% python3 -q
>>> import numpy as np
>>> from numpy import linalg as LA
>>> np.set_printoptions(suppress=True, linewidth=160)
>>> def rnd(a):
...     return np.round(a, 1) + 0
... 
>>> X = np.array([[2.9, 3.7, -3.6, -0.5],
...     [-0.1, 3.9, 2.7, 3.5],
...     [3.1, -4.3, -1.0, 1.5],
...     [5.7, 2.3, -1.4, 1.1],
...     [-2.4, -1.7, 5.1, -2.6]])
>>> ang = np.radians(90)
>>> R = np.eye(4)
>>> R[3, 3] = R[2, 2] = np.cos(ang)
>>> R[3, 2], R[2, 3] = -np.sin(ang), np.sin(ang)
>>> rnd(R)
array([[ 1.,  0.,  0.,  0.],
       [ 0.,  1.,  0.,  0.],
       [ 0.,  0.,  0.,  1.],
       [ 0.,  0., -1.,  0.]])
>>> Y = X @ R.T
>>> np.allclose(X @ X.T, Y @ Y.T)
True
>>> rnd(LA.svd(X, compute_uv=False)), rnd(LA.svd(Y, compute_uv=False))
(array([10. ,  7. ,  4.9,  3.5]), array([10. ,  7. ,  4.9,  3.5]))
>>> rnd(LA.det(R)), np.trace(R)
(np.float64(1.0), np.float64(2.0))
>>> rnd(Y)
array([[ 2.9,  3.7, -0.5,  3.6],
       [-0.1,  3.9,  3.5, -2.7],
       [ 3.1, -4.3,  1.5,  1. ],
       [ 5.7,  2.3,  1.1,  1.4],
       [-2.4, -1.7, -2.6, -5.1]])
>>> m1 = np.loadtxt("layer0.csv", delimiter=",")
>>> rnd(m1)
array([[ 0. ,  1. ,  0. ],
       [-1. ,  0. , -0.3],
       [-0.3,  0. ,  1. ]])
>>> # keeps lengths
>>> vec = np.array([0, 2, 0])
>>> rnd(LA.inv(m1))
array([[ 0. , -1. , -0.3],
       [ 1. ,  0. ,  0. ],
       [ 0. , -0.3,  1. ]])
>>> [p for p in range(1, 25) if np.allclose(LA.matrix_power(m1, p), np.eye(3))]
[]
>>> 3 - LA.matrix_rank(m1 - np.eye(3), tol=1e-8)
np.int64(1)
>>> rnd(m1.T @ (m1 @ vec))
array([0., 2., 0.])
>>> rnd(LA.det(m1))
np.float64(1.0)
>>> rnd(LA.norm(vec)), rnd(LA.norm(m1 @ vec))
(np.float64(2.0), np.float64(2.0))
>>> f = np.array([-1, -2, 0]) + 0.5
>>> feats = np.outer(f, f) / (f @ f)
>>> rnd(feats)
array([[ 0.1,  0.3, -0.1],
       [ 0.3,  0.8, -0.3],
       [-0.1, -0.3,  0.1]])
>>> # projection: eigenvalues are 0 or 1
>>> rnd(LA.det(feats.T))
np.float64(0.0)
>>> rnd(np.kron(np.eye(2, dtype=int), feats))
array([[ 0.1,  0.3, -0.1,  0. ,  0. ,  0. ],
       [ 0.3,  0.8, -0.3,  0. ,  0. ,  0. ],
       [-0.1, -0.3,  0.1,  0. ,  0. ,  0. ],
       [ 0. ,  0. ,  0. ,  0.1,  0.3, -0.1],
       [ 0. ,  0. ,  0. ,  0.3,  0.8, -0.3],
       [ 0. ,  0. ,  0. , -0.1, -0.3,  0.1]])
>>> evals, vecs = LA.eigh(feats)
>>> rnd(evals)
array([0., 0., 1.])
>>> rnd(vecs.T @ feats @ vecs)
array([[0., 0., 0.],
       [0., 0., 0.],
       [0., 0., 1.]])
>>> rnd(np.abs(vecs[:, -1]))
array([0.3, 0.9, 0.3])
>>> np.abs(vecs[:, -1]).round(6).argmax()
np.int64(1)
>>> evals.sum(), np.trace(feats)
(np.float64(1.0), np.float64(1.0))
>>> np.unique(evals.round(6) + 0, return_counts=True)[1]
array([2, 1])
>>> np.argsort(-LA.norm(feats, axis=0).round(6), kind="stable")[:3]
array([1, 0, 2])
>>> [round(float(x), 1) for x in LA.svd(feats, compute_uv=False)[:3]]
[1.0, 0.0, 0.0]
>>> LA.matrix_rank(feats, rtol=0.1)
np.int64(1)
>>> rnd(m1[:, 2] @ m1[:, 1])
np.float64(0.0)
>>> rnd(LA.norm(m1, axis=0))
array([1., 1., 1.])
>>> mat = np.load("w.npy")
>>> mat
array([[ 2.9, -0.1, -0.1, -0.3,  0. , -0.4],
       [-0.1,  2. , -0.3,  0. ,  0.3,  0.1],
       [-0.1, -0.3,  2.7, -0.4,  0.4,  0.1],
       [-0.3,  0. , -0.4,  1.6,  0.5, -0.4],
       [ 0. ,  0.3,  0.4,  0.5,  2.3, -0.6],
       [-0.4,  0.1,  0.1, -0.4, -0.6,  1.6]])
>>> cov = mat.T @ mat
>>> np.allclose(cov, cov.T)
True
>>> rnd(cov)
array([[ 8.7, -0.5, -0.4, -1.2,  0. , -1.7],
       [-0.5,  4.2, -1.3,  0.3,  1.1,  0.2],
       [-0.4, -1.3,  7.7, -1.5,  1.6,  0.4],
       [-1.2,  0.3, -1.5,  3.2,  2. , -1.5],
       [ 0. ,  1.1,  1.6,  2. ,  6.1, -2.5],
       [-1.7,  0.2,  0.4, -1.5, -2.5,  3.3]])
>>> rnd(np.trace(cov)), rnd((mat ** 2).sum())
(np.float64(33.2), np.float64(33.2))
>>> Uu, sigma, Vh = LA.svd(cov, full_matrices=False)
>>> rnd(sigma / sigma[0])
array([1. , 1. , 0.9, 0.4, 0.1, 0.1])
>>> rnd(Vh @ Vh.T)
array([[1., 0., 0., 0., 0., 0.],
       [0., 1., 0., 0., 0., 0.],
       [0., 0., 1., 0., 0., 0.],
       [0., 0., 0., 1., 0., 0.],
       [0., 0., 0., 0., 1., 0.],
       [0., 0., 0., 0., 0., 1.]])
>>> rnd(np.sqrt((sigma ** 2).sum())), rnd(LA.norm(cov))
(np.float64(16.2), np.float64(16.2))
>>> K = np.loadtxt("x.csv", delimiter=",")
>>> K
array([[ 2.5, -3.6,  7.6,  0.7],
       [-0.7,  3.4, -1.3, -1.6],
       [-0.7,  0.3, -1.6,  0.1],
       [ 0.6, -2. ,  1.7,  0.9],
       [ 0.9, -2.8,  3.4,  0.9],
       [-1.2,  3. , -3.2, -1.4],
       [ 2.8, -4. ,  7.8,  1.6],
       [ 2.5, -5. ,  7.3,  1.8],
       [-2.9,  3.2, -7.6, -0.8],
       [-1.2,  3.9, -2.9, -2. ],
       [ 1.7, -0.7,  3.7, -0.4],
       [-2.5,  2.2, -5.7, -0.8],
       [ 2.4, -4.5,  5.2,  1.8],
       [ 1.5, -2.3,  5.9,  0.5],
       [ 0. , -1. ,  0.7,  1. ],
       [-3.4,  3.7, -9.2, -1. ],
       [ 3.1, -6.2,  9.1,  2.7],
       [ 3.4, -7. ,  8.3,  2.6],
       [-2.2,  3.4, -5.6, -1. ],
       [ 3.4, -4.1,  9.7,  1.6],
       [ 3.3, -3.3,  9.1,  0.8],
       [-1.7,  1.1, -3.8, -0.1],
       [-3.5,  6.9, -8.9, -2.5],
       [ 1.6, -4.5,  5. ,  1.7],
       [ 3.2, -6.3,  6.6,  2.2],
       [-1.8,  1.4, -6.2, -0.9],
       [-2. ,  2.9, -3.2, -0.8],
       [ 0.6, -1.4,  1.4,  0.8],
       [-2. ,  1.3, -3.6,  0. ],
       [ 2.6, -3.1,  7.7,  0.9],
       [ 1.9, -1.3,  3.3, -0.2],
       [ 3. , -5.7,  8.9,  2.7]])
>>> vec = np.array([3, -7, 0, 0])
>>> rhs = K @ vec
>>> rnd(LA.solve(K.T @ K, K.T @ rhs))
array([ 3., -7.,  0.,  0.])
>>> rng = np.random.default_rng(1989)
>>> rhs = rhs + 0.3 * rng.normal(size=32)
>>> rnd(rhs)
array([ 32.7, -26. ,  -4. ,  16. ,  22.2, -24.4,  36.4,  42. , -31.2, -30.7,  10.1, -23.2,  38.6,  20.7,   7.4, -36.2,  52.4,  59.6, -30.1,  38.8,  32.5,
       -12.9, -59. ,  36.1,  53.8, -15.5, -26. ,  11.6, -15.3,  29.7,  15.1,  48.8])
>>> c, *_ = LA.lstsq(K, rhs)
>>> c.round()
array([ 3., -7., -0.,  0.])
>>> M = np.load("test16.npy")
>>> M
array([[0, 0, 0, 0, 0, 0],
       [0, 2, 0, 0, 0, 0],
       [2, 0, 0, 0, 0, 0],
       [0, 0, 0, 3, 0, 0],
       [0, 0, 0, 0, 0, 3],
       [0, 0, 0, 0, 2, 0]])
>>> # 4 blocks once reordered
>>> vec = np.ones(6)
>>> for _ in range(7):
...     vec = mat @ vec
...     vec /= LA.norm(vec)
...     print(round(vec @ mat @ vec, 1))
... 
2.5
2.8
3.0
3.0
3.0
3.0
3.0
>>> rnd(LA.eigvalsh(mat)[-1])
np.float64(3.1)
>>> rnd(vec)
array([ 0.4,  0. ,  0.5,  0.1,  0.7, -0.4])
>>> Uu, sigma, Vh = LA.svd(M)
>>> np.argmax(sigma[:-1] / (sigma[1:] + 1e-6)) + 1
np.int64(5)
>>> Y = Uu[:, :5] @ np.diag(sigma[:5]) @ Vh[:5]
>>> Y
array([[0., 0., 0., 0., 0., 0.],
       [0., 2., 0., 0., 0., 0.],
       [2., 0., 0., 0., 0., 0.],
       [0., 0., 0., 3., 0., 0.],
       [0., 0., 0., 0., 0., 3.],
       [0., 0., 0., 0., 2., 0.]])
>>> rnd(LA.norm(M - Y) / LA.norm(M))
np.float64(0.0)
>>> rnd(M @ LA.pinv(M) @ M)
array([[0., 0., 0., 0., 0., 0.],
       [0., 2., 0., 0., 0., 0.],
       [2., 0., 0., 0., 0., 0.],
       [0., 0., 0., 3., 0., 0.],
       [0., 0., 0., 0., 0., 3.],
       [0., 0., 0., 0., 2., 0.]])
>>> np.unique(M.round(6), axis=0).shape
(6, 6)
>>> LA.lstsq(M[:-1].T, M[-1])[2]
np.int32(4)
>>> np.allclose(M[:-1].T @ LA.lstsq(M[:-1].T, M[-1])[0], M[-1])
False
>>> np.abs(np.diag(LA.qr(M)[1])) > 1e-9
array([ True,  True, False,  True,  True,  True])
>>> rnd(np.trace(LA.pinv(M) @ M))
np.float64(5.0)
>>> vec = np.array([5, 3, 9, 3])
>>> rhs = K @ vec
>>> c, lr = np.zeros(4), 1 / LA.norm(K, 2) ** 2
>>> for i in range(30):
...     c -= lr * K.T @ (K @ c - rhs)
...     if i % 5 == 0: print(i, round(LA.norm(K @ c - rhs), 1))
... 
0 44.4
5 37.9
10 32.5
15 27.8
20 23.9
25 20.6
>>> rnd(LA.cond(K))
np.float64(36.5)
>>> rnd(c)
array([ 2.8, -0.9,  8.1, -0.1])
>>> arr = np.load("sample11.npy")
>>> arr
array([[ -7,   1],
       [ -2, -12]])
>>> vec = np.array([-4, 8])
>>> h = np.maximum(arr @ vec, 0)
>>> h
array([36,  0])
>>> arr * (h > 1e-9)[:, None]
array([[-7,  1],
       [ 0,  0]])
>>> np.maximum(arr @ (3 * vec), 0)
array([108,   0])
>>> np.tanh(arr @ vec)
array([ 1., -1.])
>>> Y = np.array([[-5, -5, -2], [-6, 3, -2]])
>>> arr @ Y
array([[ 29,  38,  12],
       [ 82, -26,  28]])
>>> np.einsum("ik,kj->ji", arr, Y)
array([[ 29,  82],
       [ 38, -26],
       [ 12,  28]])
>>> LA.matrix_rank(np.vstack([arr, Y.T]))
np.int64(2)
>>> evals, vecs = LA.eig(arr)
>>> rnd(arr @ vecs[:, 0] - evals[0] * vecs[:, 0])
array([0., 0.])
>>> rnd(np.sort(LA.eigvals(arr @ arr)))
array([ 55.3, 133.7])
>>> rnd(evals)
array([ -7.4, -11.6])
>>> f = np.array([4, 7])
>>> Y = arr + np.outer(f, np.eye(2)[0])
>>> LA.matrix_rank(LA.inv(Y) - LA.inv(arr), tol=1e-8)
np.int64(1)
>>> LA.matrix_rank(Y - arr)
np.int64(1)
>>> J = np.eye(7, dtype=int)[rng.permutation(7)]
>>> J
array([[0, 0, 1, 0, 0, 0, 0],
       [0, 0, 0, 1, 0, 0, 0],
       [1, 0, 0, 0, 0, 0, 0],
       [0, 1, 0, 0, 0, 0, 0],
       [0, 0, 0, 0, 1, 0, 0],
       [0, 0, 0, 0, 0, 0, 1],
       [0, 0, 0, 0, 0, 1, 0]])
>>> LA.matrix_power(J, 100)
array([[1, 0, 0, 0, 0, 0, 0],
       [0, 1, 0, 0, 0, 0, 0],
       [0, 0, 1, 0, 0, 0, 0],
       [0, 0, 0, 1, 0, 0, 0],
       [0, 0, 0, 0, 1, 0, 0],
       [0, 0, 0, 0, 0, 1, 0],
       [0, 0, 0, 0, 0, 0, 1]])
>>> LA.matrix_power(J, 2)
array([[1, 0, 0, 0, 0, 0, 0],
       [0, 1, 0, 0, 0, 0, 0],
       [0, 0, 1, 0, 0, 0, 0],
       [0, 0, 0, 1, 0, 0, 0],
       [0, 0, 0, 0, 1, 0, 0],
       [0, 0, 0, 0, 0, 1, 0],
       [0, 0, 0, 0, 0, 0, 1]])
>>> p = np.eye(7)[3]
>>> for _ in range(7):
...     p = p @ J
...     print(p.round(1))
... 
[0. 1. 0. 0. 0. 0. 0.]
[0. 0. 0. 1. 0. 0. 0.]
[0. 1. 0. 0. 0. 0. 0.]
[0. 0. 0. 1. 0. 0. 0.]
[0. 1. 0. 0. 0. 0. 0.]
[0. 0. 0. 1. 0. 0. 0.]
[0. 1. 0. 0. 0. 0. 0.]
